$ python3 -q
>>> import numpy as np
>>> np.set_printoptions(precision=4, suppress=True, linewidth=120, floatmode="fixed")
>>> A = np.loadtxt("x.csv", delimiter=",")
>>> A
array([[1.0000, 0.5000, 0.2500, 0.1250, 0.0625],
       [0.5000, 1.0000, 0.5000, 0.2500, 0.1250],
       [0.2500, 0.5000, 1.0000, 0.5000, 0.2500],
       [0.1250, 0.2500, 0.5000, 1.0000, 0.5000],
       [0.0625, 0.1250, 0.2500, 0.5000, 1.0000]])
>>> # symmetric, so the eigenvalues are real
>>> t3 = np.stack([A, 3 * A, A[::-1]])
>>> np.linalg.matrix_rank(t3.reshape(3, -1))
np.int64(2)
>>> t3.shape
(3, 5, 5)
>>> def softmax(z):
...     e = np.exp(z - z.max(axis=-1, keepdims=True))
...     return e / e.sum(axis=-1, keepdims=True)
... 
>>> softmax(A[0] + 4)
array([0.3463, 0.2101, 0.1636, 0.1444, 0.1356])
>>> softmax(A[0])
array([0.3463, 0.2101, 0.1636, 0.1444, 0.1356])
>>> scores = A @ A.T / np.sqrt(5)
>>> softmax(scores).round(6).argmax(axis=1)
array([0, 1, 2, 3, 4])
>>> mat = np.loadtxt("data.csv", delimiter=",")
>>> mat
array([[ -3.1142,  16.8382, -24.1359, -10.8343,   9.5404,   1.8806],
       [ -1.4166,  10.2537, -15.8727,  -8.0924,   4.6348,   1.5727],
       [ -1.0596,   8.7105, -13.8721,  -7.3587,   3.5489,   1.4823],
       [ -0.4841,   5.9653, -10.2122,  -5.9126,   1.7183,   1.2906],
       [ -0.1060,   3.7718,  -7.1371,  -4.5519,   0.4066,   1.0893],
       [  0.0416,   2.6493,  -5.4688,  -3.7303,  -0.1702,   0.9544],
       [  0.0529,   2.5454,  -5.3094,  -3.6477,  -0.2185,   0.9401],
       [  0.1252,   1.7096,  -3.9795,  -2.9233,  -0.5604,   0.8083],
       [  0.1366,   1.5013,  -3.6310,  -2.7212,  -0.6284,   0.7691],
       [  0.1460,   1.2308,  -3.1633,  -2.4401,  -0.7016,   0.7124],
       [  0.1466,   0.8843,  -2.5298,  -2.0380,  -0.7612,   0.6265],
       [  0.1415,   0.7301,  -2.2300,  -1.8375,  -0.7698,   0.5811],
       [  0.1384,   0.6716,  -2.1122,  -1.7567,  -0.7690,   0.5622],
       [  0.1155,   0.4159,  -1.5603,  -1.3600,  -0.7285,   0.4644],
       [  0.0420,   0.0806,  -0.6039,  -0.5782,  -0.4428,   0.2342],
       [  0.0320,   0.0560,  -0.4962,  -0.4801,  -0.3841,   0.2000],
       [  0.0099,   0.0134,  -0.2351,  -0.2328,  -0.2083,   0.1053],
       [  0.1011,   0.0346,   0.4484,   0.4040,   0.5176,  -0.2810],
       [  0.2631,   0.0261,   0.6479,   0.4899,   0.7002,  -0.4291],
       [  0.3290,   0.0122,   0.7097,   0.4985,   0.7341,  -0.4726],
       [  0.3982,  -0.0068,   0.7697,   0.4997,   0.7560,  -0.5130],
       [  0.5993,  -0.0820,   0.9299,   0.4758,   0.7660,  -0.6101],
       [  0.6075,  -0.0855,   0.9362,   0.4742,   0.7652,  -0.6136],
       [  0.8351,  -0.1971,   1.1076,   0.4194,   0.7133,  -0.7007],
       [  0.9169,  -0.2423,   1.1685,   0.3957,   0.6839,  -0.7283],
       [  0.9223,  -0.2454,   1.1725,   0.3941,   0.6818,  -0.7301],
       [  0.9709,  -0.2734,   1.2087,   0.3792,   0.6620,  -0.7458],
       [  1.9597,  -0.9679,   1.9678,   0.0161,   0.0320,  -0.9919],
       [  2.2652,  -1.2170,   2.2144,  -0.1071,  -0.2196,  -1.0509],
       [  2.7137,  -1.6035,   2.5869,  -0.2913,  -0.6202,  -1.1290],
       [  3.2877,  -2.1278,   3.0804,  -0.5299,  -1.1751,  -1.2176],
       [  3.4130,  -2.2460,   3.1905,  -0.5822,  -1.3015,  -1.2356],
       [  5.3541,  -4.2099,   4.9874,  -1.3887,  -3.4325,  -1.4718],
       [  5.6711,  -4.5497,   5.2950,  -1.5189,  -3.8045,  -1.5047],
       [  8.0960,  -7.2757,   7.7515,  -2.4963,  -6.7998,  -1.7240]])
>>> out = mat / np.linalg.norm(mat, axis=1, keepdims=True)
>>> C2 = out @ out.T
>>> print(round(np.degrees(np.arccos(np.clip(C2[34, 19], -1, 1))), 4))
82.1732
>>> softmax(mat).sum(axis=1)
array([1.0000, 1.0000, 1.0000, 1.0000, 1.0000, 1.0000, 1.0000, 1.0000, 1.0000, 1.0000, 1.0000, 1.0000, 1.0000, 1.0000,
       1.0000, 1.0000, 1.0000, 1.0000, 1.0000, 1.0000, 1.0000, 1.0000, 1.0000, 1.0000, 1.0000, 1.0000, 1.0000, 1.0000,
       1.0000, 1.0000, 1.0000, 1.0000, 1.0000, 1.0000, 1.0000])
>>> scores = mat @ mat.T / np.sqrt(6)
>>> softmax(scores).round(6).argmax(axis=1)
array([ 0,  0,  0,  0,  0,  0,  0,  0,  0,  0,  0,  0,  0,  0,  0,  0,  0, 27, 29, 32, 34, 34, 34, 34, 34, 34, 34, 34,
       34, 34, 34, 34, 34, 34, 34])
>>> print(softmax(scores)[8] @ mat)
[ -3.1142  16.8382 -24.1359 -10.8343   9.5404   1.8806]
>>> arr = np.array([[1, 3, 5, 0, 5],
...     [3, 1, 3, 5, 0],
...     [5, 3, 1, 3, 5],
...     [0, 5, 3, 1, 3],
...     [5, 0, 5, 3, 1]])
>>> evals, vecs = np.linalg.eig(arr)
>>> np.sort(np.linalg.eigvals(arr.T))
array([-7.0000, -4.3418, -1.0000,  3.2959, 14.0458])
>>> W = np.array([[1, 0, 2, 2, 2],
...     [2, 2, 2, 0, 1],
...     [2, 0, 1, 1, 2],
...     [2, 1, 2, 0, 0],
...     [2, 0, 1, 0, 0]])
>>> b = np.array([2, -2, 1, 1, 2])
>>> hid = np.maximum(arr @ W + b, 0)
>>> hid
array([[29,  4, 19,  8, 17],
       [23,  5, 22, 10, 15],
       [31,  7, 29, 12, 17],
       [26,  9, 19,  4, 13],
       [25,  1, 23, 16, 22]])
>>> cent = np.array([[5, 7], [3, 4], [2, 1], [8, 6], [5, 5]])
>>> hid @ cent
array([[344, 371],
       [329, 338],
       [415, 431],
       [292, 326],
       [412, 408]])
>>> W @ cent
array([[35, 31],
       [25, 29],
       [30, 31],
       [17, 20],
       [12, 15]])
>>> print((hid @ cent).round(6).argmax(axis=1))
[1 1 1 1 0]
>>> x = np.array([1, -2, 2, 2, -2])
>>> print((arr * x).sum(axis=1))
[-5 17 -3 -8 19]
>>> arr * x
array([[  1,  -6,  10,   0, -10],
       [  3,  -2,   6,  10,   0],
       [  5,  -6,   2,   6, -10],
       [  0, -10,   6,   2,  -6],
       [  5,   0,  10,   6,  -2]])
>>> np.einsum("ij,j->i", arr, x)
array([-5, 17, -3, -8, 19])
>>> q, vecs = np.linalg.qr(arr[:, :2])[0], np.linalg.qr(arr[:, 2:])[0]
>>> sv = np.linalg.svd(q.T @ vecs, compute_uv=False)
>>> print(round(float(np.linalg.norm(q @ q.T - vecs @ vecs.T, 2)), 4))
1.0
>>> np.degrees(np.arccos(sv.clip(0, 1)))
array([ 9.4355, 51.0947])
>>> feats = np.load("case6.npy")
>>> feats
array([[ 0,  2, -2, -3,  3,  2,  1,  1,  0,  3],
       [ 0,  0,  2, -3, -1,  1, -2, -3,  3, -2],
       [ 0,  0,  0, -2, -2,  2,  1,  2,  0, -1],
       [ 0,  0,  0,  0, -1,  1,  0, -2, -2,  0],
       [ 0,  0,  0,  0,  0,  3, -3,  1,  0,  3],
       [ 0,  0,  0,  0,  0,  0,  2,  1,  2,  0],
       [ 0,  0,  0,  0,  0,  0,  0,  2,  3, -2],
       [ 0,  0,  0,  0,  0,  0,  0,  0,  0,  3],
       [ 0,  0,  0,  0,  0,  0,  0,  0,  0,  3],
       [ 0,  0,  0,  0,  0,  0,  0,  0,  0,  0]])
>>> round(float(np.trace(np.linalg.pinv(feats) @ feats)), 4)
8.0
>>> try:
...     np.linalg.inv(feats)
... except np.linalg.LinAlgError as e:
...     print(repr(e))
... 
LinAlgError('Singular matrix')
>>> U, sv, VT = np.linalg.svd(feats)
>>> sv.round(4) + 0
array([7.9814, 6.3857, 5.8009, 4.2534, 4.0228, 2.8218, 1.2292, 0.3494, 0.0000, 0.0000])
>>> out = U[:, :8] @ np.diag(sv[:8]) @ VT[:8]
>>> round(np.abs(feats - out).max(), 4)
np.float64(0.0)
>>> round(np.linalg.norm(feats - out) / np.linalg.norm(feats), 4)
np.float64(0.0)
>>> np.linalg.matrix_rank(feats, rtol=0.05)
np.int64(7)
